In [1]: import numpy as np

In [2]: np.set_printoptions(precision=2, suppress=True, linewidth=140, floatmode="fixed")

In [3]: tidy = lambda a: np.round(a, 2) + 0

In [4]: X = np.loadtxt("sample19.csv", delimiter=",")

In [5]: tidy(X)
Out[5]: 
array([[ 0.19, -0.09, -0.55,  0.15, -1.32,  0.48, -0.28, -0.05, -0.42, -0.51,  0.40, -0.99],
       [-0.13,  0.75,  0.72, -1.03,  0.01,  0.05,  0.44,  0.75,  0.26, -0.43,  0.84, -0.36],
       [ 0.57, -1.09,  0.47, -0.33, -0.38,  0.38,  0.40,  0.88,  0.12, -0.33, -0.88,  0.19],
       [ 0.25, -0.62,  0.93,  0.44,  0.44,  0.35, -0.93, -0.07, -0.45, -0.45,  0.90,  0.30],
       [ 1.01,  0.19, -0.88, -0.81,  0.27,  0.07, -0.14,  0.21, -0.90,  0.16,  0.27,  0.66],
       [-0.82, -0.36, -0.91,  0.52,  0.58, -0.18,  0.18,  1.08, -0.20, -0.64,  0.29,  0.03],
       [-0.19,  0.76,  0.27,  0.79, -0.77,  0.63,  0.23,  0.60, -0.25,  0.48,  0.10,  1.00],
       [ 0.38,  0.11, -0.21,  0.03, -0.49, -0.89, -1.13,  0.66,  0.98,  0.13,  0.10,  0.25],
       [ 1.14,  0.11, -0.29,  0.79,  0.34,  0.24,  0.79, -0.17,  0.88, -0.31,  0.53, -0.07],
       [ 0.38,  0.55,  0.11,  0.34,  0.73,  0.60, -0.56,  0.70, -0.16,  0.57, -0.58, -1.01],
       [ 0.38, -0.26,  0.44,  0.46, -0.20, -1.24,  0.59,  0.32, -0.79,  0.65,  0.33, -0.47],
       [ 0.32,  0.85,  0.29,  0.34,  0.02, -0.58, -0.09, -0.14, -0.48, -1.31, -0.80,  0.14]])

In [6]: tidy(X.sum(axis=1))
Out[6]: array([-2.99,  1.89,  0.00,  1.09,  0.11, -0.42,  3.65, -0.08,  3.98,  1.68,  0.22, -1.44])

In [7]: np.unravel_index(np.abs(X).argmax(), X.shape)
Out[7]: (np.int64(0), np.int64(4))

In [8]: tidy(X.sum(axis=0))
Out[8]: array([ 3.48,  0.90,  0.37,  1.70, -0.76, -0.09, -0.50,  4.79, -1.40, -1.99,  1.51, -0.32])

In [9]: np.count_nonzero(X)
Out[9]: np.int64(144)

In [10]: X[12]
Traceback (most recent call last):
  Cell In[10], line 1
    X[12]
IndexError: index 12 is out of bounds for axis 0 with size 12


In [11]: X[:, 12]
Traceback (most recent call last):
  Cell In[11], line 1
    X[:, 12]
IndexError: index 12 is out of bounds for axis 1 with size 12


In [12]: tidy(np.abs(X).max())
Out[12]: np.float64(1.32)

In [13]: X.shape
Out[13]: (12, 12)

In [14]: K = np.array([[3.17, -0.31, 0.49, 0.53, 0.92],
    ...:     [-1.99, 0.1, -3.14, -1.89, -1.96],
    ...:     [-0.28, -0.5, 1.78, 0.36, 1.11],
    ...:     [2.16, -2.52, -1.53, -2.17, 0.52],
    ...:     [-0.04, 0.33, 2.98, 0.23, 2.07],
    ...:     [1.23, -0.25, -3.51, -1.87, -1.43]])

In [15]: r = np.linalg.matrix_rank(K)

In [16]: r
Out[16]: np.int64(4)

In [17]: ns = np.linalg.svd(K)[2][r:].T

In [18]: np.allclose(K @ ns, 0)
Out[18]: True

In [19]: np.linalg.matrix_rank(K.T @ K), np.linalg.matrix_rank(K @ K.T)
Out[19]: (np.int64(4), np.int64(4))

In [20]: [int(np.linalg.matrix_rank(K[:, :j + 1])) for j in range(5)]
Out[20]: [1, 2, 3, 4, 4]

In [21]: r0, v = K[0], K[4]

In [22]: tidy(r0 @ r0)
Out[22]: np.float64(11.51)

In [23]: pr = (r0 @ v) / (r0 @ r0) * r0

In [24]: tidy(np.linalg.norm(r0 + v) ** 2 + np.linalg.norm(r0 - v) ** 2)
Out[24]: np.float64(49.68)

In [25]: tidy(np.outer(r0, v))
Out[25]: 
array([[-0.13,  1.05,  9.45,  0.73,  6.56],
       [ 0.01, -0.10, -0.92, -0.07, -0.64],
       [-0.02,  0.16,  1.46,  0.11,  1.01],
       [-0.02,  0.17,  1.58,  0.12,  1.10],
       [-0.04,  0.30,  2.74,  0.21,  1.90]])

In [26]: tidy((v - pr) @ r0)
Out[26]: np.float64(0.0)

In [27]: tidy(v - pr)
Out[27]: array([-0.94,  0.42,  2.84,  0.08,  1.81])

In [28]: J = np.load("run7.npy")

In [29]: J
Out[29]: 
array([[ 31,   3,   3,   0,   1],
       [  1,  31,   3,   2,   0],
       [  1,   0, -17,   2,   1],
       [  3,   0,   2, -29,   0],
       [  2,   3,   0,   3,  20]])

In [30]: x0 = np.array([1, 0, 1, 4, 1])

In [31]: target = J @ x0

In [32]: target
Out[32]: array([  35,   12,   -7, -111,   34])

In [33]: tidy(np.linalg.solve(J, -2 * target))
Out[33]: array([-2.00,  0.00, -2.00, -8.00, -2.00])

In [34]: tidy(np.linalg.solve(J, J[:, 2]))
Out[34]: array([0.00, 0.00, 1.00, 0.00, 0.00])

In [35]: tidy(np.linalg.solve(J, target))
Out[35]: array([1.00, 0.00, 1.00, 4.00, 1.00])

In [36]: tidy(np.sort(np.abs(np.linalg.eigvals(J))))
Out[36]: array([16.76, 19.80, 29.17, 29.29, 33.08])

In [37]: np.linalg.matrix_power(J, 4)
Out[37]: 
array([[ 959778,  374364,   73665,   23427,   75069],
       [ 138857,  943735,   64615,   14710,    9544],
       [  28000,   11553,   96503, -101243,    3559],
       [  13895,   18090,  -93749,  721517,    6371],
       [ 167877,  238677,   30006,  -24756,  168375]])

In [38]: np.allclose(J @ J.T, J.T @ J)
Out[38]: False

In [39]: assert J == J.T
Traceback (most recent call last):
  Cell In[39], line 1
    assert J == J.T
ValueError: The truth value of an array with more than one element is ambiguous. Use a.any() or a.all()


In [40]: (J - J.T) / 2
Out[40]: 
array([[ 0.00,  1.00,  1.00, -1.50, -0.50],
       [-1.00,  0.00,  1.50,  1.00, -1.50],
       [-1.00, -1.50,  0.00,  0.00,  0.50],
       [ 1.50, -1.00,  0.00,  0.00, -1.50],
       [ 0.50,  1.50, -0.50,  1.50,  0.00]])

In [41]: P = np.triu(np.array([[2, 2, 0, 0, 4],
    ...:     [-1, 0, -3, 2, 2],
    ...:     [0, -4, 4, -4, 3],
    ...:     [-2, 4, -3, 5, 0],
    ...:     [3, -4, 5, -4, -5]]), 1) + np.eye(5)

In [42]: M2 = P @ J @ np.linalg.inv(P)

In [43]: np.linalg.matrix_rank(M2)
Out[43]: np.int64(5)

In [44]: r0, v = J[2], J[4]

In [45]: r0 @ r0
Out[45]: np.int64(295)

In [46]: pr = (r0 @ v) / (r0 @ r0) * r0

In [47]: np.linalg.matrix_rank(np.outer(r0, v))
Out[47]: np.int64(1)

In [48]: tidy((v - pr) @ r0)
Out[48]: np.float64(0.0)

In [49]: tidy(pr)
Out[49]: array([ 0.09,  0.00, -1.61,  0.19,  0.09])

In [50]: M2 = J / np.sqrt((J ** 2).mean(axis=1, keepdims=True))

In [51]: np.linalg.matrix_rank(M2) == np.linalg.matrix_rank(J)
Out[51]: np.True_

In [52]: tidy(np.linalg.norm(M2, axis=1))
Out[52]: array([2.24, 2.24, 2.24, 2.24, 2.24])

In [53]: feats = np.load("data.npy")

In [54]: feats
Out[54]: 
array([[-4.04,  4.94,  2.07,  1.02,  0.99,  2.00, -1.99, -4.04, -5.00, -0.94, -1.95],
       [-3.99,  5.00,  1.95,  0.95,  1.01,  1.98, -1.93, -4.04, -5.00, -0.91, -1.95],
       [-4.01,  4.91,  1.95,  0.97,  1.05,  1.96, -2.06, -3.99, -5.05, -0.99, -2.05],
       [-3.96,  4.98,  1.99,  1.08,  0.95,  1.97, -2.05, -4.05, -5.06, -0.99, -1.96],
       [-3.99,  5.00,  2.04,  0.94,  1.07,  2.07, -1.98, -4.06, -4.94, -1.01, -1.95],
       [-3.95,  4.90,  1.99,  0.96,  0.95,  2.06, -1.92, -3.98, -4.94, -0.94, -2.00],
       [-3.92,  4.90,  1.97,  0.99,  0.94,  2.09, -1.99, -3.97, -5.02, -0.98, -2.02],
       [-3.95,  4.97,  2.10,  1.03,  1.00,  1.98, -1.98, -3.95, -5.12, -1.02, -1.95],
       [-3.94,  5.00,  2.01,  1.00,  0.97,  2.00, -1.99, -4.02, -5.05, -1.07, -2.00],
       [-3.99,  4.98,  2.03,  1.12,  0.99,  2.03, -1.96, -3.89, -5.06, -0.98, -1.98],
       [-3.05,  1.91, -3.97,  3.98,  5.05,  0.95, -2.96,  0.98,  0.96,  5.03, -2.93],
       [-3.05,  2.07, -4.02,  3.91,  5.05,  1.03, -2.99,  1.04,  1.04,  5.02, -2.97],
       [-2.98,  1.97, -4.03,  4.05,  4.94,  1.03, -3.00,  1.05,  1.04,  4.96, -3.06],
       [-2.95,  2.04, -3.96,  3.99,  5.02,  1.00, -2.90,  1.00,  0.93,  5.05, -2.95],
       [-3.00,  2.08, -4.02,  4.01,  4.98,  0.96, -2.97,  1.01,  1.02,  4.98, -3.06],
       [-2.99,  2.03, -3.95,  4.00,  4.96,  1.00, -3.02,  1.07,  1.03,  4.91, -2.96],
       [-2.99,  1.97, -4.05,  3.98,  5.10,  0.98, -2.92,  1.05,  1.03,  4.93, -3.04],
       [-2.98,  1.99, -4.00,  3.96,  5.05,  0.92, -3.00,  0.86,  1.02,  4.94, -2.98],
       [-2.99,  2.00, -4.07,  3.98,  4.99,  0.95, -2.94,  0.90,  1.11,  5.05, -3.00],
       [-3.02,  2.00, -4.03,  3.95,  4.98,  0.99, -2.95,  1.04,  0.95,  5.04, -3.04],
       [ 2.98,  2.93, -2.98, -5.10, -4.00,  3.00, -0.02, -2.02,  3.99,  4.02,  3.99],
       [ 2.95,  2.97, -2.91, -4.98, -4.01,  2.98,  0.03, -1.97,  4.01,  4.00,  4.07],
       [ 2.99,  3.04, -3.00, -5.01, -4.01,  3.07, -0.06, -2.00,  4.02,  4.07,  4.00],
       [ 2.98,  3.01, -2.99, -5.01, -3.89,  2.96,  0.04, -2.06,  4.01,  3.95,  3.98],
       [ 3.03,  3.04, -3.02, -5.04, -4.00,  3.02,  0.03, -2.02,  4.04,  3.95,  3.98],
       [ 2.97,  2.99, -2.93, -5.01, -3.99,  3.07, -0.10, -1.99,  4.04,  3.88,  4.00],
       [ 2.97,  3.00, -2.99, -5.03, -3.99,  3.04,  0.02, -2.04,  3.97,  3.96,  4.00],
       [ 2.93,  2.89, -2.97, -4.92, -3.99,  3.10,  0.08, -1.97,  4.03,  3.91,  4.00],
       [ 3.07,  3.10, -3.02, -4.99, -3.98,  2.95, -0.01, -1.96,  4.02,  3.92,  4.00],
       [ 2.96,  2.99, -2.97, -5.01, -4.02,  3.05, -0.05, -2.07,  4.05,  3.99,  4.08]])

In [55]: Ac = (feats - feats.mean(axis=0)) / feats.std(axis=0)

In [56]: tidy(Ac.std(axis=0))
Out[56]: array([1.00, 1.00, 1.00, 1.00, 1.00, 1.00, 1.00, 1.00, 1.00, 1.00, 1.00])

In [57]: b = np.linalg.lstsq(np.delete(Ac, 5, axis=1), Ac[:, 5])[0]

In [58]: tidy(b)
Out[58]: array([-1.04, -0.07,  0.91, -0.73, -1.50,  0.16,  0.57,  1.32, -0.18, -0.85])

In [59]: np.abs(b).argmax()
Out[59]: np.int64(4)

In [60]: tidy(1 - np.var(Ac[:, 5] - np.delete(Ac, 5, axis=1) @ b))
Out[60]: np.float64(1.0)

In [61]: x0 = np.array([4, -5, 1, 0, 5, 2, -1, 4, -1, 1, -3])

In [62]: target = feats @ x0

In [63]: tidy(np.linalg.solve(feats.T @ feats, feats.T @ target))
Out[63]: array([ 4.00, -5.00,  1.00,  0.00,  5.00,  2.00, -1.00,  4.00, -1.00,  1.00, -3.00])

In [64]: try:
    ...:     np.linalg.solve(feats, target)
    ...: except np.linalg.LinAlgError as e:
    ...:     print("failed:", e)
    ...: 
failed: Last 2 dimensions of the array must be square

In [65]: tidy(np.linalg.lstsq(feats, target)[0])
Out[65]: array([ 4.00, -5.00,  1.00,  0.00,  5.00,  2.00, -1.00,  4.00, -1.00,  1.00, -3.00])

In [66]: rng = np.random.default_rng(130)

In [67]: target = target + 0.3 * rng.normal(size=30)

In [68]: tidy(target)
Out[68]: 
array([-34.03, -34.01, -33.38, -34.20, -33.89, -33.01, -33.08, -33.42, -34.35, -33.40,  21.00,  20.75,  20.73,  20.87,  20.20,  20.45,
        22.13,  20.36,  20.52,  20.81, -39.50, -40.35, -39.72, -40.20, -40.20, -39.91, -40.28, -39.80, -39.68, -41.10])

In [69]: b, *_ = np.linalg.lstsq(feats, target)

In [70]: tidy(np.linalg.norm(target - feats @ b))
Out[70]: np.float64(1.23)

In [71]: P = feats @ np.linalg.solve(feats.T @ feats, feats.T)

In [72]: np.allclose(P @ P, P)
Out[72]: True

In [73]: tidy(np.linalg.eigvalsh(P))
Out[73]: 
array([0.00, 0.00, 0.00, 0.00, 0.00, 0.00, 0.00, 0.00, 0.00, 0.00, 0.00, 0.00, 0.00, 0.00, 0.00, 0.00, 0.00, 0.00, 0.00, 1.00, 1.00, 1.00,
       1.00, 1.00, 1.00, 1.00, 1.00, 1.00, 1.00, 1.00])

In [74]: tidy(np.diag(P))
Out[74]: 
array([0.35, 0.34, 0.45, 0.44, 0.53, 0.34, 0.39, 0.30, 0.19, 0.33, 0.42, 0.40, 0.35, 0.59, 0.34, 0.35, 0.33, 0.44, 0.41, 0.32, 0.39, 0.33,
       0.27, 0.27, 0.21, 0.40, 0.17, 0.63, 0.45, 0.26])

In [75]: r0 = np.array([2, -3, 3])

In [76]: tidy(np.convolve(feats[27], r0))
Out[76]: array([  5.86,  -3.01,  -5.82,   7.74,  -2.13,   3.41, -21.11,   5.12,  14.21, -10.18,   8.36,  -0.27,  12.00])

In [77]: W0 = np.loadtxt("case17.csv", delimiter=",")

In [78]: tidy(W0)
Out[78]: 
array([[0.03, 0.03, 0.03, 0.08, 0.03, 0.13],
       [0.03, 0.03, 0.03, 0.08, 0.03, 0.13],
       [0.03, 0.03, 0.03, 0.08, 0.03, 0.13],
       [0.08, 0.08, 0.08, 0.24, 0.08, 0.39],
       [0.03, 0.03, 0.03, 0.08, 0.03, 0.13],
       [0.13, 0.13, 0.13, 0.39, 0.13, 0.66]])

In [79]: G = W0.T @ W0

In [80]: tidy(np.linalg.svd(W0, compute_uv=False) ** 2)
Out[80]: array([1.00, 0.00, 0.00, 0.00, 0.00, 0.00])

In [81]: np.linalg.matrix_rank(G)
Out[81]: np.int64(1)

In [82]: np.allclose(G, G.T)
Out[82]: True

In [83]: tidy(np.diag(G))
Out[83]: array([0.03, 0.03, 0.03, 0.24, 0.03, 0.66])

In [84]: tidy(np.linalg.eigvalsh(G)[::-1])
Out[84]: array([1.00, 0.00, 0.00, 0.00, 0.00, 0.00])

In [85]: np.trace(G), (W0 ** 2).sum()
Out[85]: (np.float64(1.0), np.float64(1.0))

In [86]: th = np.deg2rad(135)

In [87]: M = np.eye(8)

In [88]: M[np.ix_([0, 6], [0, 6])] = [[np.cos(th), -np.sin(th)], [np.sin(th), np.cos(th)]]

In [89]: tidy(M)
Out[89]: 
array([[-0.71,  0.00,  0.00,  0.00,  0.00,  0.00, -0.71,  0.00],
       [ 0.00,  1.00,  0.00,  0.00,  0.00,  0.00,  0.00,  0.00],
       [ 0.00,  0.00,  1.00,  0.00,  0.00,  0.00,  0.00,  0.00],
       [ 0.00,  0.00,  0.00,  1.00,  0.00,  0.00,  0.00,  0.00],
       [ 0.00,  0.00,  0.00,  0.00,  1.00,  0.00,  0.00,  0.00],
       [ 0.00,  0.00,  0.00,  0.00,  0.00,  1.00,  0.00,  0.00],
       [ 0.71,  0.00,  0.00,  0.00,  0.00,  0.00, -0.71,  0.00],
       [ 0.00,  0.00,  0.00,  0.00,  0.00,  0.00,  0.00,  1.00]])

In [90]: tidy(M.ravel(order="F"))
Out[90]: 
array([-0.71,  0.00,  0.00,  0.00,  0.00,  0.00,  0.71,  0.00,  0.00,  1.00,  0.00,  0.00,  0.00,  0.00,  0.00,  0.00,  0.00,  0.00,  1.00,
        0.00,  0.00,  0.00,  0.00,  0.00,  0.00,  0.00,  0.00,  1.00,  0.00,  0.00,  0.00,  0.00,  0.00,  0.00,  0.00,  0.00,  1.00,  0.00,
        0.00,  0.00,  0.00,  0.00,  0.00,  0.00,  0.00,  1.00,  0.00,  0.00, -0.71,  0.00,  0.00,  0.00,  0.00,  0.00, -0.71,  0.00,  0.00,
        0.00,  0.00,  0.00,  0.00,  0.00,  0.00,  1.00])

In [91]: tidy(M.reshape(-1, 2))
Out[91]: 
array([[-0.71,  0.00],
       [ 0.00,  0.00],
       [ 0.00,  0.00],
       [-0.71,  0.00],
       [ 0.00,  1.00],
       [ 0.00,  0.00],
       [ 0.00,  0.00],
       [ 0.00,  0.00],
       [ 0.00,  0.00],
       [ 1.00,  0.00],
       [ 0.00,  0.00],
       [ 0.00,  0.00],
       [ 0.00,  0.00],
       [ 0.00,  1.00],
       [ 0.00,  0.00],
       [ 0.00,  0.00],
       [ 0.00,  0.00],
       [ 0.00,  0.00],
       [ 1.00,  0.00],
       [ 0.00,  0.00],
       [ 0.00,  0.00],
       [ 0.00,  0.00],
       [ 0.00,  1.00],
       [ 0.00,  0.00],
       [ 0.71,  0.00],
       [ 0.00,  0.00],
       [ 0.00,  0.00],
       [-0.71,  0.00],
       [ 0.00,  0.00],
       [ 0.00,  0.00],
       [ 0.00,  0.00],
       [ 0.00,  1.00]])

In [92]: M.reshape(8, 9)
Traceback (most recent call last):
  Cell In[92], line 1
    M.reshape(8, 9)
ValueError: cannot reshape array of size 64 into shape (8,9)


In [93]: tidy(M.reshape(2, -1))
Out[93]: 
array([[-0.71,  0.00,  0.00,  0.00,  0.00,  0.00, -0.71,  0.00,  0.00,  1.00,  0.00,  0.00,  0.00,  0.00,  0.00,  0.00,  0.00,  0.00,
         1.00,  0.00,  0.00,  0.00,  0.00,  0.00,  0.00,  0.00,  0.00,  1.00,  0.00,  0.00,  0.00,  0.00],
       [ 0.00,  0.00,  0.00,  0.00,  1.00,  0.00,  0.00,  0.00,  0.00,  0.00,  0.00,  0.00,  0.00,  1.00,  0.00,  0.00,  0.71,  0.00,
         0.00,  0.00,  0.00,  0.00, -0.71,  0.00,  0.00,  0.00,  0.00,  0.00,  0.00,  0.00,  0.00,  1.00]])

In [94]: T = M.reshape(8, 2, -1)

In [95]: T.shape
Out[95]: (8, 2, 4)

In [96]: np.swapaxes(T, 1, 2)[3]
Out[96]: 
array([[0.00, 0.00],
       [0.00, 0.00],
       [0.00, 0.00],
       [1.00, 0.00]])

In [97]: tidy(T.transpose(1, 0, 2))
Out[97]: 
array([[[-0.71,  0.00,  0.00,  0.00],
        [ 0.00,  1.00,  0.00,  0.00],
        [ 0.00,  0.00,  1.00,  0.00],
        [ 0.00,  0.00,  0.00,  1.00],
        [ 0.00,  0.00,  0.00,  0.00],
        [ 0.00,  0.00,  0.00,  0.00],
        [ 0.71,  0.00,  0.00,  0.00],
        [ 0.00,  0.00,  0.00,  0.00]],

       [[ 0.00,  0.00, -0.71,  0.00],
        [ 0.00,  0.00,  0.00,  0.00],
        [ 0.00,  0.00,  0.00,  0.00],
        [ 0.00,  0.00,  0.00,  0.00],
        [ 1.00,  0.00,  0.00,  0.00],
        [ 0.00,  1.00,  0.00,  0.00],
        [ 0.00,  0.00, -0.71,  0.00],
        [ 0.00,  0.00,  0.00,  1.00]]])

In [98]: tidy(T[:, 0])
Out[98]: 
array([[-0.71,  0.00,  0.00,  0.00],
       [ 0.00,  1.00,  0.00,  0.00],
       [ 0.00,  0.00,  1.00,  0.00],
       [ 0.00,  0.00,  0.00,  1.00],
       [ 0.00,  0.00,  0.00,  0.00],
       [ 0.00,  0.00,  0.00,  0.00],
       [ 0.71,  0.00,  0.00,  0.00],
       [ 0.00,  0.00,  0.00,  0.00]])

In [99]: tidy(np.einsum("ihd,ihd->ih", T, T))
Out[99]: 
array([[0.50, 0.50],
       [1.00, 0.00],
       [1.00, 0.00],
       [1.00, 0.00],
       [0.00, 1.00],
       [0.00, 1.00],
       [0.50, 0.50],
       [0.00, 1.00]])
